% ipython --no-banner

In [1]: import numpy as np

In [2]: np.set_printoptions(precision=1, suppress=True, linewidth=200)

In [3]: rnd = lambda a: np.round(a, 1) + 0

In [4]: m1 = np.array([[-1, -1, -2, 0, 2],
   ...:     [-1, 3, -2, 1, 3],
   ...:     [-3, 2, 3, -2, -3],
   ...:     [0, 0, 1, -2, 3],
   ...:     [-1, 1, -3, 1, 2]])

In [5]: rng = np.random.default_rng(642610)

In [6]: idx = rng.permutation(5)

In [7]: idx
Out[7]: array([3, 4, 2, 1, 0])

In [8]: out = m1[idx][:, idx]

In [9]: out
Out[9]: 
array([[-2,  3,  1,  0,  0],
       [ 1,  2, -3,  1, -1],
       [-2, -3,  3,  2, -3],
       [ 1,  3, -2,  3, -1],
       [ 0,  2, -2, -1, -1]])

In [10]: np.diag(out)
Out[10]: array([-2,  2,  3,  3, -1])

In [11]: x = np.array([2, 2, -2, -3, 4])

In [12]: target = m1 @ x

In [13]: target
Out[13]: array([  8,  17, -14,  16,  11])

In [14]: rnd(np.linalg.solve(m1.T, m1[2]))
Out[14]: array([0., 0., 1., 0., 0.])

In [15]: rnd(np.linalg.solve(m1, target))
Out[15]: array([ 2.,  2., -2., -3.,  4.])

In [16]: rnd(np.linalg.solve(m1, 5 * target))
Out[16]: array([ 10.,  10., -10., -15.,  20.])

In [17]: idx = rng.permutation(5)

In [18]: out = m1[:, idx] * rng.choice([-1, 1], 5)

In [19]: out
Out[19]: 
array([[-1, -1,  0,  2, -2],
       [ 3, -1,  1,  2, -3],
       [ 2, -3, -2, -3,  3],
       [ 0,  0, -2, -1, -3],
       [ 1, -1,  1,  3, -2]])

In [20]: U, _, Vh = np.linalg.svd(m1.T @ out)

In [21]: idx
Out[21]: array([1, 0, 3, 2, 4])

In [22]: rnd(U @ Vh)
Out[22]: 
array([[ 0.,  1.,  0.,  0.,  0.],
       [ 1.,  0.,  0.,  0.,  0.],
       [ 0.,  0.,  0., -1.,  0.],
       [ 0.,  0.,  1.,  0.,  0.],
       [ 0.,  0.,  0.,  0., -1.]])

In [23]: (m1 - m1.T) / 2
Out[23]: 
array([[ 0. ,  0. ,  0.5,  0. ,  1.5],
       [ 0. ,  0. , -2. ,  0.5,  1. ],
       [-0.5,  2. ,  0. , -1.5,  0. ],
       [ 0. , -0.5,  1.5,  0. ,  1. ],
       [-1.5, -1. ,  0. , -1. ,  0. ]])

In [24]: rnd(np.abs(np.linalg.eigvals(m1)).max())
Out[24]: np.float64(5.0)

In [25]: np.allclose(m1 @ m1.T, m1.T @ m1)
Out[25]: False

In [26]: np.allclose(m1, m1.T)
Out[26]: False

In [27]: np.linalg.matrix_power(m1, 4)
Out[27]: 
array([[  77, -131, -230,   82,  180],
       [ 211,  -99, -866,  325,  931],
       [-237,  329,  466, -145, -487],
       [ -42,   -2, -184,   38,  182],
       [ 189, -161, -602,  231,  597]])

In [28]: C2 = m1.T @ m1

In [29]: rnd(np.linalg.eigvalsh(C2)[::-1])
Out[29]: array([57. , 23.4, 13.7,  4.9,  0.1])

In [30]: np.linalg.matrix_rank(C2)
Out[30]: np.int64(5)

In [31]: np.allclose(C2, C2.T)
Out[31]: True

In [32]: (m1 @ m1.T).shape
Out[32]: (5, 5)

In [33]: X = np.load("arr.npy")

In [34]: X
Out[34]: 
array([[ 1.,  3.,  0.,  0.],
       [ 3.,  0.,  3.,  0.],
       [ 0.,  3., -1.,  3.],
       [ 0.,  0.,  3.,  0.]])

In [35]: # symmetric

In [36]: evals, V = np.linalg.eigh(X)

In [37]: x = np.array([2, 0, 0, 3])

In [38]: rnd(np.linalg.eigvalsh(X[1:, 1:]))
Out[38]: array([-4.8,  0. ,  3.8])

In [39]: rnd(x @ X @ x / (x @ x)), rnd(evals[0]), rnd(evals[-1])
Out[39]: (np.float64(0.3), np.float64(-5.2), np.float64(4.7))

In [40]: np.abs(X).sum(axis=1).max(), rnd(np.abs(evals).max())
Out[40]: (np.float64(7.0), np.float64(5.2))

In [41]: rnd(np.linalg.matrix_power(X, 3))
Out[41]: 
array([[ 19.,  57.,   0.,  27.],
       [ 57.,   0.,  84.,  -9.],
       [  0.,  84., -37.,  57.],
       [ 27.,  -9.,  57.,  -9.]])

In [42]: (X + X.T) / 2
Out[42]: 
array([[ 1.,  3.,  0.,  0.],
       [ 3.,  0.,  3.,  0.],
       [ 0.,  3., -1.,  3.],
       [ 0.,  0.,  3.,  0.]])

In [43]: rnd(np.sort(np.abs(np.linalg.eigvals(X))))
Out[43]: array([1.6, 2. , 4.7, 5.2])

In [44]: (X - X.T) / 2
Out[44]: 
array([[0., 0., 0., 0.],
       [0., 0., 0., 0.],
       [0., 0., 0., 0.],
       [0., 0., 0., 0.]])

In [45]: X @ X
Out[45]: 
array([[10.,  3.,  9.,  0.],
       [ 3., 18., -3.,  9.],
       [ 9., -3., 19., -3.],
       [ 0.,  9., -3.,  9.]])

In [46]: f = np.array([5, 5, 5, 4])

In [47]: out = X + np.outer(f, np.eye(4)[2])

In [48]: out
Out[48]: 
array([[1., 3., 5., 0.],
       [3., 0., 8., 0.],
       [0., 3., 4., 3.],
       [0., 0., 7., 0.]])

In [49]: rnd(np.linalg.det(out) / np.linalg.det(X)), rnd(1 + np.linalg.solve(X, f)[2])
Out[49]: (np.float64(2.3), np.float64(2.3))

In [50]: np.linalg.matrix_rank(out - X)
Out[50]: np.int64(1)

In [51]: K = np.loadtxt("sample19.csv", delimiter=",")

In [52]: K
Out[52]: 
array([[2., 1., 0., 0., 0., 0., 0., 0., 0., 0., 0.],
       [0., 2., 1., 0., 0., 0., 0., 0., 0., 0., 0.],
       [0., 0., 2., 1., 0., 0., 0., 0., 0., 0., 0.],
       [0., 0., 0., 2., 1., 0., 0., 0., 0., 0., 0.],
       [0., 0., 0., 0., 2., 1., 0., 0., 0., 0., 0.],
       [0., 0., 0., 0., 0., 2., 1., 0., 0., 0., 0.],
       [0., 0., 0., 0., 0., 0., 2., 1., 0., 0., 0.],
       [0., 0., 0., 0., 0., 0., 0., 2., 1., 0., 0.],
       [0., 0., 0., 0., 0., 0., 0., 0., 2., 1., 0.],
       [0., 0., 0., 0., 0., 0., 0., 0., 0., 2., 1.],
       [0., 0., 0., 0., 0., 0., 0., 0., 0., 0., 2.]])

In [53]: # triangular

In [54]: out = K[0, 0] * K[1:] - np.outer(K[1:, 0], K[0])

In [55]: out
Out[55]: 
array([[0., 4., 2., 0., 0., 0., 0., 0., 0., 0., 0.],
       [0., 0., 4., 2., 0., 0., 0., 0., 0., 0., 0.],
       [0., 0., 0., 4., 2., 0., 0., 0., 0., 0., 0.],
       [0., 0., 0., 0., 4., 2., 0., 0., 0., 0., 0.],
       [0., 0., 0., 0., 0., 4., 2., 0., 0., 0., 0.],
       [0., 0., 0., 0., 0., 0., 4., 2., 0., 0., 0.],
       [0., 0., 0., 0., 0., 0., 0., 4., 2., 0., 0.],
       [0., 0., 0., 0., 0., 0., 0., 0., 4., 2., 0.],
       [0., 0., 0., 0., 0., 0., 0., 0., 0., 4., 2.],
       [0., 0., 0., 0., 0., 0., 0., 0., 0., 0., 4.]])

In [56]: np.linalg.matrix_rank(out), np.linalg.matrix_rank(K)
Out[56]: (np.int64(10), np.int64(11))

In [57]: K[:, 0] / K[0, 0]
Out[57]: array([1., 0., 0., 0., 0., 0., 0., 0., 0., 0., 0.])

In [58]: x = np.array([6, 5, -9, -6, 1, 6, -4, -8, 9, -9, 9])

In [59]: h1 = np.maximum(out @ x, 0)

In [60]: np.maximum(out @ (3 * x), 0)
Out[60]: array([  6.,   0.,   0.,  48.,  48.,   0.,   0.,  54.,   0., 108.])

In [61]: q, Rm = np.linalg.qr(K)

In [62]: np.trace(q @ q.T)
Out[62]: np.float64(11.0)

In [63]: Rm
Out[63]: 
array([[2., 1., 0., 0., 0., 0., 0., 0., 0., 0., 0.],
       [0., 2., 1., 0., 0., 0., 0., 0., 0., 0., 0.],
       [0., 0., 2., 1., 0., 0., 0., 0., 0., 0., 0.],
       [0., 0., 0., 2., 1., 0., 0., 0., 0., 0., 0.],
       [0., 0., 0., 0., 2., 1., 0., 0., 0., 0., 0.],
       [0., 0., 0., 0., 0., 2., 1., 0., 0., 0., 0.],
       [0., 0., 0., 0., 0., 0., 2., 1., 0., 0., 0.],
       [0., 0., 0., 0., 0., 0., 0., 2., 1., 0., 0.],
       [0., 0., 0., 0., 0., 0., 0., 0., 2., 1., 0.],
       [0., 0., 0., 0., 0., 0., 0., 0., 0., 2., 1.],
       [0., 0., 0., 0., 0., 0., 0., 0., 0., 0., 2.]])

In [64]: abs(Rm[0, 0]), rnd(np.linalg.norm(K[:, 0]))
Out[64]: (np.float64(2.0), np.float64(2.0))

In [65]: q @ Rm
Out[65]: 
array([[2., 1., 0., 0., 0., 0., 0., 0., 0., 0., 0.],
       [0., 2., 1., 0., 0., 0., 0., 0., 0., 0., 0.],
       [0., 0., 2., 1., 0., 0., 0., 0., 0., 0., 0.],
       [0., 0., 0., 2., 1., 0., 0., 0., 0., 0., 0.],
       [0., 0., 0., 0., 2., 1., 0., 0., 0., 0., 0.],
       [0., 0., 0., 0., 0., 2., 1., 0., 0., 0., 0.],
       [0., 0., 0., 0., 0., 0., 2., 1., 0., 0., 0.],
       [0., 0., 0., 0., 0., 0., 0., 2., 1., 0., 0.],
       [0., 0., 0., 0., 0., 0., 0., 0., 2., 1., 0.],
       [0., 0., 0., 0., 0., 0., 0., 0., 0., 2., 1.],
       [0., 0., 0., 0., 0., 0., 0., 0., 0., 0., 2.]])
